In [1]: import numpy as np

In [2]: np.set_printoptions(suppress=True, linewidth=160)

In [3]: m1 = np.array([[1, 1, 1, 1, -1, -1, -1, -1],
   ...:     [1, -1, -1, 1, -1, 1, 1, -1],
   ...:     [1, 1, -1, -1, 1, 1, -1, -1]])

In [4]: print(m1)
[[ 1  1  1  1 -1 -1 -1 -1]
 [ 1 -1 -1  1 -1  1  1 -1]
 [ 1  1 -1 -1  1  1 -1 -1]]

In [5]: T = np.stack([m1, -1 * m1, m1[::-1]])

In [6]: print(T.shape)
(3, 3, 8)

In [7]: print(np.linalg.matrix_rank(T))
[3 3 3]

In [8]: print(np.round(np.linalg.norm(T, axis=(1, 2)), 3))
[4.899 4.899 4.899]

In [9]: print(T.sum(axis=0))
[[ 1  1 -1 -1  1  1 -1 -1]
 [ 1 -1 -1  1 -1  1  1 -1]
 [ 1  1  1  1 -1 -1 -1 -1]]

In [10]: w1 = np.array([[-2, 2],
    ...:     [2, -2],
    ...:     [-2, -2],
    ...:     [0, 1],
    ...:     [-1, -2],
    ...:     [-1, 2],
    ...:     [-1, -1],
    ...:     [1, -1]])

In [11]: coef = np.array([-9, 9])

In [12]: act = np.maximum(m1 @ w1 + coef, 0)

In [13]: print(np.linalg.matrix_rank(act))
1

In [14]: basis = np.array([[5, 2], [5, -5]])

In [15]: print(w1 @ basis)
[[  0 -14]
 [  0  14]
 [-20   6]
 [  5  -5]
 [-15   8]
 [  5 -12]
 [-10   3]
 [  0   7]]

In [16]: rng = np.random.default_rng(88)

In [17]: K = np.triu(rng.random((5, 5)) < 0.5, 1).astype(int)

In [18]: K = K + K.T

In [19]: print(K)
[[0 0 0 0 0]
 [0 0 1 1 1]
 [0 1 0 1 0]
 [0 1 1 0 1]
 [0 1 0 1 0]]

In [20]: w, evecs = np.linalg.eigh(K)

In [21]: vec = np.array([1, -2, 1, 0, 0])

In [22]: print((np.sign(evecs[:, -1].round(6)) == np.sign(evecs[0, -1].round(6))).astype(int))
[1 0 0 0 0]

In [23]: print(np.round(np.linalg.eigvalsh(K[1:, 1:]), 3) + 0)
[-1.562 -1.     0.     2.562]

In [24]: print(np.round(vec @ K @ vec / (vec @ vec), 3), round(float(w[0]), 3), np.round(w[-1], 3))
-0.667 -1.562 2.562

In [25]: print(np.abs(K).sum(axis=1).max(), round(float(np.abs(w).max()), 3))
3 2.562

In [26]: print(np.round(evecs * np.maximum(w, 0) @ evecs.T, 3))
[[0.    0.    0.    0.    0.   ]
 [0.    0.796 0.621 0.796 0.621]
 [0.    0.621 0.485 0.621 0.485]
 [0.    0.796 0.621 0.796 0.621]
 [0.    0.621 0.485 0.621 0.485]]

In [27]: print((K != 0).astype(int))
[[0 0 0 0 0]
 [0 0 1 1 1]
 [0 1 0 1 0]
 [0 1 1 0 1]
 [0 1 0 1 0]]

In [28]: print(np.round(np.linalg.det(K), 3))
0.0

In [29]: print((np.linalg.matrix_power((K != 0) + (K.T != 0) + np.eye(5), 5) > 0).astype(int))
[[1 0 0 0 0]
 [0 1 1 1 1]
 [0 1 1 1 1]
 [0 1 1 1 1]
 [0 1 1 1 1]]

In [30]: data = np.loadtxt("sample7.csv", delimiter=",")

In [31]: print(data)
[[ -9.74    2.574  14.466 -32.929]
 [-13.919  15.198 -29.3    18.229]
 [-34.206   8.983  16.313   6.948]
 [ 12.119   6.742   9.667  -3.511]
 [-40.981 -11.367   7.897  -2.255]
 [ 28.498 -10.137 -12.858  18.504]
 [ 32.265  -8.548 -26.724  12.741]
 [ 31.639   7.298 -18.215   1.749]
 [ -4.185  -1.77    6.417  20.405]
 [-21.149 -30.227  -2.153   2.335]
 [ -9.253 -31.766  -2.956  -1.492]
 [-31.874  17.98   -5.002  -2.961]
 [ -8.435  18.067  11.163  -0.443]
 [ 21.569   1.059  -2.051  -4.909]
 [-24.197   3.972  -8.286  23.139]
 [-22.24  -26.101  -3.401   7.072]
 [  9.245  14.628  -3.428  -0.523]
 [ 25.485 -10.372   3.492   9.866]
 [ 16.45   -4.728  -1.437  15.827]
 [ 25.833  31.092  -6.405   9.232]
 [ 15.729  -8.006 -14.708  -1.443]]

In [32]: Ac = data - data.mean(axis=0)

In [33]: evecs = np.linalg.svd(Ac)[2][:3]

In [34]: B = Ac - Ac @ evecs.T @ evecs

In [35]: print(np.linalg.norm(B, axis=1).round(6).argmax())
8

In [36]: print(np.round(np.cov(Ac @ evecs.T, rowvar=False), 3) + 0)
[[604.225   0.      0.   ]
 [  0.    266.121   0.   ]
 [  0.      0.    186.78 ]]
